% python3 -q
>>> import numpy as np
>>> from numpy import linalg as LA
>>> np.set_printoptions(suppress=True, linewidth=100)
>>> A = np.load("case10.npy")
>>> A
array([[-1.74,  1.21, -0.02, -1.72, -1.89, -0.6 ,  1.38],
       [ 2.11, -1.58, -0.04,  2.18,  2.11,  0.63, -1.35],
       [ 0.67, -0.16, -0.17,  0.5 ,  0.52,  0.48, -0.22],
       [ 4.46, -3.15, -0.21,  4.86,  4.82,  1.49, -3.06],
       [-0.74,  0.42,  0.06, -0.74, -0.82, -0.03,  0.45],
       [-1.2 ,  0.9 , -0.05, -1.36, -1.32, -0.55,  1.04],
       [-3.85,  2.75, -0.1 , -3.82, -3.79, -1.19,  2.44],
       [-2.61,  1.73,  0.01, -2.66, -2.77, -0.76,  1.72],
       [-1.84,  1.43, -0.04, -1.8 , -1.82, -0.75,  1.34],
       [ 4.15, -2.93, -0.05,  4.28,  4.03,  1.56, -2.88],
       [ 2.41, -1.74, -0.14,  2.42,  2.52,  0.93, -1.64],
       [ 0.09, -0.14, -0.11, -0.19, -0.07, -0.19,  0.1 ],
       [-3.09,  2.17,  0.16, -3.05, -3.16, -1.  ,  2.07],
       [ 7.24, -4.74,  0.1 ,  7.22,  6.96,  2.13, -4.84],
       [ 0.5 , -0.38,  0.07,  0.59,  0.71,  0.13, -0.41],
       [-0.78,  0.55, -0.01, -0.97, -0.99, -0.32,  0.57],
       [-2.52,  1.72,  0.06, -2.43, -2.55, -0.96,  1.83],
       [-0.06,  0.04,  0.09, -0.16, -0.12, -0.22,  0.12],
       [ 1.01, -0.61, -0.12,  1.06,  0.99,  0.27, -0.6 ],
       [ 0.4 , -0.4 , -0.03,  0.47,  0.38,  0.21, -0.25],
       [ 2.73, -1.64, -0.08,  2.51,  2.67,  0.99, -1.71],
       [-0.31,  0.18, -0.02, -0.27, -0.52, -0.18,  0.39],
       [ 1.07, -0.92, -0.14,  1.29,  1.28,  0.41, -0.67]])
>>> U, sig, Vh = LA.svd(A)
>>> sig.round(2)
array([25.26,  0.67,  0.57,  0.51,  0.49,  0.41,  0.25])
>>> Y = U[:, :1] @ np.diag(sig[:1]) @ Vh[:1]
>>> np.round(LA.norm(A - Y) / LA.norm(A), 2)
np.float64(0.05)
>>> Xc = A - A.mean(axis=0)
>>> U, sig, Vh = LA.svd(Xc, full_matrices=False)
>>> np.round(Xc.mean(axis=0), 2) + 0
array([0., 0., 0., 0., 0., 0., 0.])
>>> np.round(sig ** 2 / (sig ** 2).sum(), 2) + 0
array([1., 0., 0., 0., 0., 0., 0.])
>>> np.round(Vh[0] * np.sign(Vh[0, np.abs(Vh[0]).argmax()]), 2) + 0
array([ 0.5 , -0.34,  0.  ,  0.5 ,  0.5 ,  0.16, -0.34])
>>> np.searchsorted(np.cumsum(sig ** 2) / (sig ** 2).sum(), 0.9) + 1
np.int64(1)
>>> [round(float(x), 2) for x in LA.svd(A, compute_uv=False)[:3]]
[25.26, 0.67, 0.57]
>>> LA.cond(A) > 100
np.True_
>>> np.argsort(-LA.norm(A, axis=0).round(6), kind="stable")[:3]
array([3, 4, 0])
>>> LA.matrix_rank(A, rtol=0.1)
np.int64(1)
>>> u, g = A[17], A[6]
>>> np.round(u @ g, 2)
np.float64(1.95)
>>> round(float(u @ u), 2)
0.12
>>> p = (u @ g) / (u @ u) * u
>>> round(float((g - p) @ u), 2)
0.0
>>> np.round(LA.norm(u + g) ** 2 + LA.norm(u - g) ** 2, 2)
np.float64(117.67)
>>> LA.matrix_rank(np.outer(u, g))
np.int64(1)
>>> p.round(2)
array([-1.01,  0.67,  1.51, -2.69, -2.02, -3.7 ,  2.02])
>>> X = np.array([[3.0, -1.0, 0.0, -1.0],
...     [-6.0, -2.0, 0.0, -3.0],
...     [4.0, 3.0, 3.0, 1.0],
...     [8.0, 8.0, 0.0, 9.0]])
>>> X
array([[ 3., -1.,  0., -1.],
       [-6., -2.,  0., -3.],
       [ 4.,  3.,  3.,  1.],
       [ 8.,  8.,  0.,  9.]])
>>> u = np.array([-3, -2, 0])
>>> np.convolve(X[3], u)
array([-24., -40., -16., -27., -18.,   0.])
>>> np.array([np.convolve(row, u, "same") for row in X])
array([[ -3.,   2.,   3.,   2.],
       [ 18.,   4.,   9.,   6.],
       [-17., -15.,  -9.,  -2.],
       [-40., -16., -27., -18.]])
>>> q, vecs = LA.qr(X[:, :3])[0], LA.qr(X[:, 3:])[0]
>>> sig = LA.svd(q.T @ vecs, compute_uv=False)
>>> np.round(np.degrees(np.arccos(sig.clip(0, 1))), 2)
array([2.55])
>>> (sig > 0.9).sum()
np.int64(1)
>>> sig.round(2)
array([1.])
>>> u = np.array([0, 3, 3, 1])
>>> Y = X + np.outer(u, np.eye(4)[2])
>>> round(float(LA.det(Y) / LA.det(X)), 2), round(1 + LA.solve(X, u)[2], 2)
(-2.47, np.float64(-2.47))
>>> LA.matrix_rank(Y - X)
np.int64(1)
>>> LA.matrix_rank(X, rtol=0.1)
np.int64(3)
>>> x0 = np.array([1, -5, -4, -4])
>>> y = X @ x0
>>> y
array([ 12.,  16., -27., -68.])
>>> np.round(LA.solve(X, 4 * y), 2)
array([  4., -20., -16., -16.])
>>> np.round(LA.solve(X.T, X[3]), 2)
array([ 0., -0.,  0.,  1.])
>>> np.round(LA.solve(X, y + X[:, 3]), 2)
array([ 1., -5., -4., -3.])
>>> Y = np.array([[-1, -1, 0, 2, -1, 3, 2],
...     [-3, -2, 0, -3, -1, 3, 0],
...     [-1, 1, -3, -2, 1, 3, 2],
...     [-1, -3, 0, -2, 3, 2, -3],
...     [1, -2, 0, -1, 0, 1, 3],
...     [0, -2, -3, -2, 2, 0, -1],
...     [1, 2, 0, -2, 0, 3, 3]])
>>> data = Y - Y.T
>>> data
array([[ 0,  2,  1,  3, -2,  3,  1],
       [-2,  0, -1,  0,  1,  5, -2],
       [-1,  1,  0, -2,  1,  6,  2],
       [-3,  0,  2,  0,  4,  4, -1],
       [ 2, -1, -1, -4,  0, -1,  3],
       [-3, -5, -6, -4,  1,  0, -4],
       [-1,  2, -2,  1, -3,  4,  0]])
>>> # rows and columns are dependent
>>> U, sig, Vh = LA.svd(data)
>>> vecs = Vh[:(sig > 1e-8).sum()]
>>> rng = np.random.default_rng(55)
>>> x0 = data[4] + 3 * data[3] + rng.integers(2) * np.eye(7)[2]
>>> x0
array([-7., -1.,  6., -4., 12., 11.,  0.])
>>> round(float(LA.norm(x0 - vecs.T @ vecs @ x0)), 2)
0.62
>>> Xc = A - A.mean(axis=0)
>>> vecs = LA.svd(Xc)[2][:1]
>>> Y = Xc - Xc @ vecs.T @ vecs
>>> np.round((Xc @ vecs.T).std(axis=0), 2)
array([5.22])
>>> np.round(np.diag(vecs.T @ vecs), 2) + 0
array([0.25, 0.12, 0.  , 0.25, 0.25, 0.03, 0.11])
>>> LA.norm(Y, axis=1).round(6).argmax()
np.int64(2)
>>> np.round(LA.norm(Y) / LA.norm(Xc), 2)
np.float64(0.05)
>>> rank = LA.matrix_rank(data)
>>> rank
np.int64(6)
>>> ns = LA.svd(data)[2][rank:].T
>>> np.allclose(data @ ns, 0)
True
>>> [int(LA.matrix_rank(np.delete(data, i, axis=0))) for i in range(7)]
[6, 6, 6, 6, 6, 6, 6]
>>> ns.shape
(7, 1)
>>> W1 = np.array([[3, 3, 1, 2, 2, 0],
...     [3, 0, 2, 2, 2, 0],
...     [1, 0, 2, 2, 1, 3],
...     [2, 2, 2, 1, 3, 0],
...     [3, 0, 2, 1, 1, 1],
...     [0, 2, 3, 1, 0, 3],
...     [3, 3, 3, 0, 0, 1]])
>>> coef = np.array([0, 5, -4, 0, 4, -5])
>>> act = np.maximum(data @ W1 + coef, 0)
>>> (act > 0).astype(int)
array([[1, 1, 1, 1, 1, 1],
       [0, 1, 1, 0, 0, 1],
       [1, 1, 1, 1, 0, 1],
       [1, 1, 1, 1, 1, 1],
       [1, 1, 0, 0, 0, 0],
       [0, 0, 0, 0, 0, 0],
       [0, 1, 1, 0, 1, 0]])
>>> W2 = np.array([[-7, -3], [0, -5], [3, 6], [8, 1], [8, -3], [2, 7]])
>>> act @ W2
array([[198, -30],
       [ 21,  45],
       [ 94, 136],
       [140, 179],
       [-21, -59],
       [  0,   0],
       [ 41, -54]])
>>> Y = data / LA.norm(data, axis=1, keepdims=True)
>>> C2 = Y @ Y.T
>>> np.round(LA.norm(Y, axis=1), 2)
array([1., 1., 1., 1., 1., 1., 1.])
>>> np.argwhere(np.triu(np.abs(C2) > 0.95, 1))
array([], shape=(0, 2), dtype=int64)
>>> C2[5].round(2)
array([-0.63,  0.35, -0.01,  0.07,  0.16,  1.  , -0.03])
>>> round(float(np.degrees(np.arccos(np.clip(C2[5, 3], -1, 1)))), 2)
85.83
>>> W0 = np.load("arr.npy")
>>> W0
array([[ 0.,  0.,  0.,  0.,  0.,  0.,  0.,  2.],
       [ 0.,  0.,  0.,  0.,  0.,  0.,  0., -1.],
       [ 0.,  0.,  0.,  0.,  0.,  0.,  0.,  2.],
       [ 0.,  0.,  0.,  0.,  0.,  0.,  0.,  0.],
       [ 0.,  0.,  0.,  0.,  0.,  0.,  0.,  0.],
       [ 0.,  0.,  0.,  0.,  0.,  0.,  0., -2.],
       [ 0.,  0.,  0.,  0.,  0.,  0.,  0., -1.],
       [ 2., -1.,  2.,  0.,  0., -2., -1.,  0.]])
>>> w, vecs = LA.eigh(W0)
>>> x0 = np.array([-2, 0, -3, -3, 3, -1, -1, 1])
>>> np.round(LA.eigvalsh(W0[1:, 1:]), 2) + 0
array([-3.16,  0.  ,  0.  ,  0.  ,  0.  ,  0.  ,  3.16])
>>> np.abs(W0).sum(axis=1).max(), round(np.abs(w).max(), 2)
(np.float64(8.0), np.float64(3.74))
>>> x0 @ W0 @ x0
np.float64(-14.0)
>>> np.round(vecs * np.maximum(w, 0) @ vecs.T, 2)
array([[ 0.53, -0.27,  0.53,  0.  ,  0.  , -0.53, -0.27,  1.  ],
       [-0.27,  0.13, -0.27,  0.  ,  0.  ,  0.27,  0.13, -0.5 ],
       [ 0.53, -0.27,  0.53,  0.  ,  0.  , -0.53, -0.27,  1.  ],
       [ 0.  ,  0.  ,  0.  ,  0.  ,  0.  ,  0.  ,  0.  ,  0.  ],
       [ 0.  ,  0.  ,  0.  ,  0.  ,  0.  ,  0.  ,  0.  ,  0.  ],
       [-0.53,  0.27, -0.53,  0.  ,  0.  ,  0.53,  0.27, -1.  ],
       [-0.27,  0.13, -0.27,  0.  ,  0.  ,  0.27,  0.13, -0.5 ],
       [ 1.  , -0.5 ,  1.  ,  0.  ,  0.  , -1.  , -0.5 ,  1.87]])
